% python3 -q
>>> import numpy as np
>>> np.set_printoptions(precision=2, suppress=True, linewidth=100, sign=" ")
>>> def rd(a):
...     return np.round(a, 2) + 0
... 
>>> J = np.load("dump.npy")
>>> J
array([[ 0, -1, -2],
       [ 0,  0, -2],
       [ 0,  0,  0]])
>>> rd(np.linalg.norm(J, 2) / np.linalg.norm(J))
np.float64(0.97)
>>> Uu, sigma, Vh = np.linalg.svd(J)
>>> vecs = Vh[:(sigma > 1e-8).sum()]
>>> rng = np.random.default_rng(34065)
>>> x0 = J[2] + 5 * J[0] + rng.integers(2) * np.eye(3)[1]
>>> x0
array([  0.,  -5., -10.])
>>> rd(np.diag(vecs.T @ vecs))
array([ 0.,  1.,  1.])
>>> np.allclose(vecs.T @ vecs @ x0, x0)
True
>>> np.linalg.matrix_rank(np.vstack([J, x0]))
np.int64(2)
>>> F = np.load("test3.npy")
>>> F
array([[  0.12,   5.15,  -6.81],
       [ -4.6 ,   0.1 ,  -0.64],
       [ -6.81,  -1.61,   2.48],
       [ -1.52,   2.81,  -4.87],
       [ -4.77,  -1.57,  -0.9 ],
       [ -6.05,  -0.98,   1.43],
       [ -3.72,  -1.11,  -2.51],
       [  1.29,   3.1 ,  -9.46],
       [ -6.15,   0.09,   1.94],
       [ -6.14,  -2.38,   1.11],
       [  4.35,   4.84, -13.97]])
>>> dist = np.linalg.norm(F[:, None] - F[None], axis=-1)
>>> np.unravel_index(dist.round(6).argmax(), dist.shape)
(np.int64(2), np.int64(10))
>>> np.flatnonzero(dist[10] < dist.mean() / 2)
array([ 10])
>>> dist.mean(axis=1).argmax()
np.int64(10)
>>> (dist + 1e9 * np.eye(11)).round(6).argmin(axis=1)
array([ 3,  4,  5,  0,  1,  8,  4,  0,  5,  5,  7])
>>> rd(dist[:5, :5])
array([[  0.  ,   9.27,  13.42,   3.45,  10.2 ],
       [  9.27,   0.  ,   4.19,   5.89,   1.7 ],
       [ 13.42,   4.19,   0.  ,  10.08,   3.95],
       [  3.45,   5.89,  10.08,   0.  ,   6.75],
       [ 10.2 ,   1.7 ,   3.95,   6.75,   0.  ]])
>>> W1 = np.array([[1, 1, 0, -1, -3, 1], [-3, 1, -3, 3, -3, 0], [3, 2, -1, -3, 0, -2]])
>>> c = np.array([-4, 3, -2, -1, 4, -5])
>>> hid = np.maximum(F @ W1 + c, 0)
>>> np.linalg.matrix_rank(hid)
np.int64(6)
>>> (hid > 0).astype(int)
array([[ 0,  0,  0,  1,  0,  1],
       [ 0,  0,  0,  1,  1,  0],
       [ 1,  0,  1,  0,  1,  0],
       [ 0,  0,  0,  1,  1,  1],
       [ 0,  0,  1,  1,  1,  0],
       [ 0,  0,  0,  0,  1,  0],
       [ 0,  0,  1,  1,  1,  0],
       [ 0,  0,  0,  1,  0,  1],
       [ 0,  1,  0,  0,  1,  0],
       [ 1,  0,  1,  0,  1,  0],
       [ 0,  0,  0,  1,  0,  1]])
>>> cent = np.array([[3, 1], [2, 0], [2, 0], [3, 1], [2, 3], [1, 3]])
>>> W1 @ cent
array([[ -3,  -6],
       [-10,  -9],
       [  0,  -6]])
